% python3 -q
>>> import numpy as np
>>> from numpy import linalg as LA
>>> np.set_printoptions(precision=3, suppress=True, linewidth=100)
>>> feats = np.loadtxt("mat.csv", delimiter=",")
>>> feats
array([[0.667, 0.   , 0.333, 0.   ],
       [0.   , 1.   , 0.   , 0.   ],
       [0.333, 0.   , 0.333, 0.333],
       [0.   , 0.333, 0.   , 0.667]])
>>> w, evecs = LA.eig(feats)
>>> np.round(feats @ evecs[:, 0] - w[0] * evecs[:, 0], 3) + 0
array([0., 0., 0., 0.])
>>> w
array([0.873, 0.127, 0.667, 1.   ])
>>> np.sort(LA.eigvals(LA.inv(feats)))
array([1.   , 1.146, 1.5  , 7.854])
>>> round(float(np.prod(w)), 3)
0.074
>>> np.sort(LA.eigvals(feats.T))
array([0.127, 0.667, 0.873, 1.   ])
>>> vec = np.array([-2, -8, -7, -5])
>>> y = feats @ vec
>>> beta, lr = np.zeros(4), 1 / LA.norm(feats, 2) ** 2
>>> for i in range(60):
...     beta -= lr * feats.T @ (feats @ beta - y)
...     if i % 10 == 0: print(i, round(LA.norm(feats @ beta - y), 3))
... 
0 1.446
10 0.482
20 0.431
30 0.385
40 0.344
50 0.307
>>> beta
array([-3.222, -7.963, -4.95 , -5.185])
>>> O, evecs = LA.qr(feats[:, :3])[0], LA.qr(feats[:, 3:])[0]
>>> sv = LA.svd(O.T @ evecs, compute_uv=False)
>>> (sv > 0.9).sum()
np.int64(0)
>>> proj = np.triu(np.array([[1, 0, 2, 2], [1, 1, 1, 1], [0, 2, 1, 1], [2, 2, 0, 1]]), 1) + np.eye(4)
>>> Y = proj @ feats @ LA.inv(proj)
>>> proj @ feats - feats @ proj
array([[ 0.667,  0.667, -0.667,  0.333],
       [ 0.333,  0.333, -0.667,  0.   ],
       [ 0.   ,  0.333, -0.667, -0.333],
       [ 0.   ,  0.   , -0.333, -0.333]])
>>> round(LA.det(Y), 3)
np.float64(0.074)
>>> round(np.trace(Y), 3), round(np.trace(feats), 3)
(np.float64(2.667), np.float64(2.667))
>>> LA.eigvals(feats)
array([0.873, 0.127, 0.667, 1.   ])
>>> np.round(LA.det(feats.T), 3)
np.float64(0.074)
>>> np.round(LA.eigvals(feats).sum().real, 3)
np.float64(2.667)
>>> np.round(LA.det(2 * feats), 3), np.round(LA.det(feats), 3)
(np.float64(1.185), np.float64(0.074))
>>> W0 = np.load("dump.npy")
>>> W0
array([[ 0,  9,  2, -3],
       [ 0,  0,  4, -8],
       [ 0,  0,  0, -4],
       [ 0,  0,  0,  0]])
>>> # triangular
>>> (feats + feats.T) / 2
array([[0.667, 0.   , 0.333, 0.   ],
       [0.   , 1.   , 0.   , 0.167],
       [0.333, 0.   , 0.333, 0.167],
       [0.   , 0.167, 0.167, 0.667]])
>>> feats @ feats
array([[0.556, 0.   , 0.333, 0.111],
       [0.   , 1.   , 0.   , 0.   ],
       [0.333, 0.111, 0.222, 0.333],
       [0.   , 0.556, 0.   , 0.444]])
>>> np.sort(np.abs(LA.eigvals(feats)))
array([0.127, 0.667, 0.873, 1.   ])
>>> basis = np.array([[0, -1, -1]])
>>> rng = np.random.default_rng(18)
>>> J = rng.normal(size=(11, 1)) @ basis + np.array([-1, 3, 1])
>>> J
array([[-1.   ,  3.432,  1.432],
       [-1.   ,  4.13 ,  2.13 ],
       [-1.   ,  2.326,  0.326],
       [-1.   ,  4.108,  2.108],
       [-1.   ,  0.986, -1.014],
       [-1.   ,  2.076,  0.076],
       [-1.   ,  3.359,  1.359],
       [-1.   ,  2.429,  0.429],
       [-1.   ,  1.388, -0.612],
       [-1.   ,  0.166, -1.834],
       [-1.   ,  3.923,  1.923]])
>>> W1 = np.array([[0, 5], [5, 3], [0, 0]])
>>> beta = np.array([1, 0])
>>> hid = np.maximum(J @ W1 + beta, 0)
>>> (hid > 0).astype(int)
array([[1, 1],
       [1, 1],
       [1, 1],
       [1, 1],
       [1, 0],
       [1, 1],
       [1, 1],
       [1, 1],
       [1, 0],
       [1, 0],
       [1, 1]])
>>> basis = np.array([[0, 3, -7], [5, 4, -7]])
>>> (hid @ basis).round(6).argmax(axis=1)
array([1, 1, 1, 1, 1, 1, 1, 1, 1, 1, 1])
>>> left, sv, Vh = LA.svd(J)
>>> np.argmax(sv[:-1] / (sv[1:] + 1e-6)) + 1
np.int64(2)
>>> sv.round(3) + 0
array([10.634,  3.242,  0.   ])
>>> Y = left[:, :2] @ np.diag(sv[:2]) @ Vh[:2]
>>> LA.matrix_rank(J, rtol=0.05)
np.int64(2)
>>> round(LA.norm(J - Y) / LA.norm(J), 3)
np.float64(0.0)
>>> r = LA.matrix_rank(J)
>>> r
np.int64(2)
>>> null = LA.svd(J)[2][r:].T
>>> np.allclose(J @ null, 0)
True
>>> np.round(J @ null, 3) + 0
array([[0.],
       [0.],
       [0.],
       [0.],
       [0.],
       [0.],
       [0.],
       [0.],
       [0.],
       [0.],
       [0.]])
>>> null @ null.T
array([[ 0.667,  0.333, -0.333],
       [ 0.333,  0.167, -0.167],
       [-0.333, -0.167,  0.167]])
>>> [int(LA.matrix_rank(J[:i])) for i in range(1, len(J) + 1)]
[1, 2, 2, 2, 2, 2, 2, 2, 2, 2, 2]
>>> [int(LA.matrix_rank(J[:, :j + 1])) for j in range(3)]
[1, 2, 2]
>>> O, _ = LA.qr(np.array([[-1.1], [0.7], [1.4]]))
>>> arr = O @ O.T
>>> arr
array([[ 0.331, -0.21 , -0.421],
       [-0.21 ,  0.134,  0.268],
       [-0.421,  0.268,  0.536]])
>>> LA.cond(arr) > 100
np.True_
>>> round(np.trace(LA.pinv(arr) @ arr), 3)
np.float64(1.0)
>>> arr @ LA.pinv(arr) @ arr
array([[ 0.331, -0.21 , -0.421],
       [-0.21 ,  0.134,  0.268],
       [-0.421,  0.268,  0.536]])
>>> np.allclose(arr[:-1].T @ LA.lstsq(arr[:-1].T, arr[-1])[0], arr[-1])
True
>>> A = np.array([[0.4, 0.2, 0.7],
...     [0.4, -0.2, -1.7],
...     [0.5, -0.4, -2.0],
...     [-0.4, 0.6, -0.1],
...     [2.2, 0.9, -0.8],
...     [1.5, 0.2, 1.2],
...     [0.9, -1.7, 1.0],
...     [0.9, 1.5, -1.7],
...     [-0.9, 2.1, 0.6],
...     [-0.3, 0.5, -1.5]])
>>> A[:, 0] = -2 * A[:, 1] + 0.05 * rng.normal(size=10)
>>> A
array([[-0.347,  0.2  ,  0.7  ],
       [ 0.426, -0.2  , -1.7  ],
       [ 0.786, -0.4  , -2.   ],
       [-1.145,  0.6  , -0.1  ],
       [-1.775,  0.9  , -0.8  ],
       [-0.346,  0.2  ,  1.2  ],
       [ 3.374, -1.7  ,  1.   ],
       [-3.   ,  1.5  , -1.7  ],
       [-4.18 ,  2.1  ,  0.6  ],
       [-0.999,  0.5  , -1.5  ]])
>>> r0 = np.array([-1, -1, 2])
>>> np.convolve(A[0], r0)
array([ 0.347,  0.147, -1.593, -0.3  ,  1.4  ])
>>> np.cross(A[0, :3], A[4, :3])
array([-0.79 , -1.52 ,  0.043])
>>> np.polyval(r0, A[0])
array([2.227, 1.76 , 0.81 ])
>>> X = np.diag(np.array([0, 2]))
>>> X
array([[0, 0],
       [0, 2]])
>>> (LA.matrix_power((X != 0) + (X.T != 0) + np.eye(2), 2) > 0).astype(int)
array([[1, 0],
       [0, 1]])
>>> np.sort(LA.eigvals(X).real)
array([0., 2.])
>>> round(np.trace(LA.pinv(X) @ X), 3)
np.float64(1.0)
>>> X @ LA.pinv(X) @ X
array([[0., 0.],
       [0., 2.]])
>>> np.allclose(X[:-1].T @ LA.lstsq(X[:-1].T, X[-1])[0], X[-1])
False
>>> np.abs(np.diag(LA.qr(X)[1])) > 1e-9
array([False,  True])
>>> np.round(LA.norm(X, 2) / LA.norm(X), 3)
np.float64(1.0)
>>> left, sv, Vh = LA.svd(X)
>>> np.argmax(sv[:-1] / (sv[1:] + 1e-6)) + 1
np.int64(1)
>>> sv
array([2., 0.])
>>> Y = left[:, :1] @ np.diag(sv[:1]) @ Vh[:1]
>>> Y
array([[0., 0.],
       [0., 2.]])
>>> np.abs(X - Y).max()
np.float64(0.0)
>>> Y = np.array([[5, 9, -1], [9, -9, 6], [2, -9, 5]])
>>> Y[-1] = Y[0]
>>> E = Y + 0.02 * np.eye(3)
>>> E
array([[ 5.02,  9.  , -1.  ],
       [ 9.  , -8.98,  6.  ],
       [ 5.  ,  9.  , -0.98]])
>>> Y = LA.inv(E)
>>> np.round(E @ Y, 3) + 0
array([[1., 0., 0.],
       [0., 1., 0.],
       [0., 0., 1.]])
>>> round(LA.slogdet(E)[0], 3)
np.float64(-1.0)
>>> round(float(LA.cond(E)), 3)
938.415
>>> np.allclose(Y, E.T)
False
>>> LA.det(E) * Y
array([[ -45.2 ,   -0.18,   45.02],
       [  38.82,    0.08,  -39.12],
       [ 125.9 ,   -0.18, -126.08]])
>>> round(float(LA.det(E) * LA.det(Y)), 3)
1.0
>>> LA.inv(Y)
array([[ 5.02,  9.  , -1.  ],
       [ 9.  , -8.98,  6.  ],
       [ 5.  ,  9.  , -0.98]])
>>> vec = np.array([4, 1, 5])
>>> y = E @ vec
>>> y
array([24.08, 57.02, 24.1 ])
>>> np.round(LA.solve(E, E[:, 0]), 3) + 0
array([1., 0., 0.])
>>> LA.solve(E, y + E[:, 2])
array([4., 1., 6.])
>>> m1 = np.load("data.npy")
>>> m1
array([[-3,  0, -3],
       [ 1, -1,  3],
       [ 2, -2,  0],
       [ 0,  0,  0],
       [-3,  0, -3],
       [-3,  0, -3],
       [ 0,  0,  0],
       [ 1, -1, -3],
       [ 0,  0,  0],
       [ 1, -1, -3],
       [ 1, -1, -3]])
>>> D = LA.norm(m1[:, None] - m1[None], axis=-1)
>>> D.mean(axis=1).argmax()
np.int64(1)
>>> D.shape
(11, 11)
>>> LA.norm(m1, axis=1)
array([4.243, 3.317, 2.828, 0.   , 4.243, 4.243, 0.   , 3.317, 0.   , 3.317, 3.317])
>>> (D + 1e9 * np.eye(11)).round(6).argmin(axis=1)
array([4, 2, 3, 6, 0, 0, 3, 9, 3, 7, 7])
>>> proj = m1 @ LA.solve(m1.T @ m1, m1.T)
>>> LA.matrix_rank(np.eye(11) - proj)
np.int64(8)
>>> np.allclose(proj @ proj, proj)
True
>>> np.round(LA.eigvalsh(proj), 3) + 0
array([0., 0., 0., 0., 0., 0., 0., 0., 1., 1., 1.])
>>> O, evecs = LA.qr(m1[:, :2])[0], LA.qr(m1[:, 2:])[0]
>>> sv = LA.svd(O.T @ evecs, compute_uv=False)
>>> np.degrees(np.arccos(sv.clip(0, 1)))
array([45.])
>>> sv
array([0.707])
>>> def softmax(z):
...     e = np.exp(z - z.max(axis=-1, keepdims=True))
...     return e / e.sum(axis=-1, keepdims=True)
... 
>>> softmax(m1[10])
array([0.867, 0.117, 0.016])
>>> softmax(m1[10] + -3)
array([0.867, 0.117, 0.016])
>>> att = m1 @ m1.T / np.sqrt(3)
>>> np.round(softmax(att), 3) + 0
array([[0.333, 0.   , 0.   , 0.   , 0.333, 0.333, 0.   , 0.   , 0.   , 0.   , 0.   ],
       [0.   , 0.978, 0.017, 0.002, 0.   , 0.   , 0.002, 0.   , 0.002, 0.   , 0.   ],
       [0.   , 0.07 , 0.7  , 0.007, 0.   , 0.   , 0.007, 0.07 , 0.007, 0.07 , 0.07 ],
       [0.091, 0.091, 0.091, 0.091, 0.091, 0.091, 0.091, 0.091, 0.091, 0.091, 0.091],
       [0.333, 0.   , 0.   , 0.   , 0.333, 0.333, 0.   , 0.   , 0.   , 0.   , 0.   ],
       [0.333, 0.   , 0.   , 0.   , 0.333, 0.333, 0.   , 0.   , 0.   , 0.   , 0.   ],
       [0.091, 0.091, 0.091, 0.091, 0.091, 0.091, 0.091, 0.091, 0.091, 0.091, 0.091],
       [0.017, 0.   , 0.006, 0.001, 0.017, 0.017, 0.001, 0.313, 0.001, 0.313, 0.313],
       [0.091, 0.091, 0.091, 0.091, 0.091, 0.091, 0.091, 0.091, 0.091, 0.091, 0.091],
       [0.017, 0.   , 0.006, 0.001, 0.017, 0.017, 0.001, 0.313, 0.001, 0.313, 0.313],
       [0.017, 0.   , 0.006, 0.001, 0.017, 0.017, 0.001, 0.313, 0.001, 0.313, 0.313]])
>>> softmax(att).round(6).argmax(axis=1)
array([0, 1, 2, 0, 0, 0, 0, 7, 0, 7, 7])
>>> softmax(att)[10] @ m1
array([ 0.794, -0.951, -2.978])
>>> gram = np.cov(m1, rowvar=False)
>>> np.argwhere(np.triu(np.abs(np.corrcoef(m1.T)) > 0.8, 1))
array([], shape=(0, 2), dtype=int64)
>>> np.median(m1, axis=0)
array([ 0.,  0., -3.])
>>> gram.shape
(3, 3)
>>> np.argsort(-m1.std(axis=0).round(6), kind="stable")
array([2, 0, 1])
>>> round(np.corrcoef(m1[:, 1], m1[:, 2])[0, 1], 3)
np.float64(-0.154)
>>> LA.eigvalsh(gram)[::-1]
array([5.693, 2.29 , 0.163])
